% ipython --no-banner

In [1]: import numpy as np

In [2]: np.set_printoptions(precision=3, suppress=True, linewidth=160, sign=" ")

In [3]: Y = np.array([[-6, 5, -7, 1], [-2, -5, 7, 9], [-5, 9, 8, 1], [-2, 7, -1, 0]])

In [4]: A = np.triu(Y)

In [5]: print(A)
[[-6  5 -7  1]
 [ 0 -5  7  9]
 [ 0  0  8  1]
 [ 0  0  0  0]]

In [6]: # triangular

In [7]: rng = np.random.default_rng(4811)

In [8]: lab = rng.permutation(4)

In [9]: print(lab)
[ 1  3  2  0]

In [10]: Y = A[lab][:, lab]

In [11]: print(np.sort(np.abs(np.linalg.eigvals(Y))))
[ 0.  5.  6.  8.]

In [12]: print(np.diag(Y))
[-5  0  8 -6]

In [13]: np.trace(Y)
Out[13]: np.int64(-3)

In [14]: np.allclose(Y, A)
Out[14]: False

In [15]: np.prod(np.diag(A)), round(np.linalg.det(A), 3)
Out[15]: (np.int64(0), np.float64(0.0))

In [16]: np.linalg.matrix_power(A - np.diag(np.diag(A)), 4)
Out[16]: 
array([[ 0,  0,  0,  0],
       [ 0,  0,  0,  0],
       [ 0,  0,  0,  0],
       [ 0,  0,  0,  0]])

In [17]: rk = np.linalg.matrix_rank(A)

In [18]: rk
Out[18]: np.int64(3)

In [19]: null = np.linalg.svd(A)[2][rk:].T

In [20]: [int(np.linalg.matrix_rank(np.delete(A, i, axis=0))) for i in range(4)]
Out[20]: [2, 2, 2, 3]

In [21]: [int(np.linalg.matrix_rank(A[:i])) for i in range(1, len(A) + 1)]
Out[21]: [1, 2, 3, 3]

In [22]: [int(np.linalg.matrix_rank(A[:, :j + 1])) for j in range(4)]
Out[22]: [1, 2, 3, 3]

In [23]: null.shape
Out[23]: (4, 1)

In [24]: W1 = np.array([[4, 0, 2, 1], [-4, -1, 4, 0], [5, 5, 3, -1], [4, -2, 0, 4]])

In [25]: b = np.array([1, 2, 1, 4])

In [26]: H = np.maximum(A @ W1 + b, 0)

In [27]: print((H > 0).astype(int))
[[ 0  0  0  1]
 [ 1  1  1  1]
 [ 1  1  1  0]
 [ 1  1  1  1]]

In [28]: H
Out[28]: 
array([[  0,   0,   0,   9],
       [ 92,  24,   2,  33],
       [ 45,  40,  25,   0],
       [  1,   2,   1,   4]])

In [29]: np.linalg.matrix_rank(H)
Out[29]: np.int64(4)

In [30]: (H > 0).mean(axis=0)
Out[30]: array([ 0.75,  0.75,  0.75,  0.75])

In [31]: basis = np.array([[4, -9], [7, -6], [2, -4], [4, 9]])

In [32]: (H @ basis).round(6).argmax(axis=1)
Out[32]: array([ 1,  0,  0,  0])

In [33]: H @ basis
Out[33]: 
array([[  36,   81],
       [ 672, -683],
       [ 510, -745],
       [  36,   11]])

In [34]: W1 @ basis
Out[34]: 
array([[ 24, -35],
       [-15,  26],
       [ 57, -96],
       [ 18,  12]])
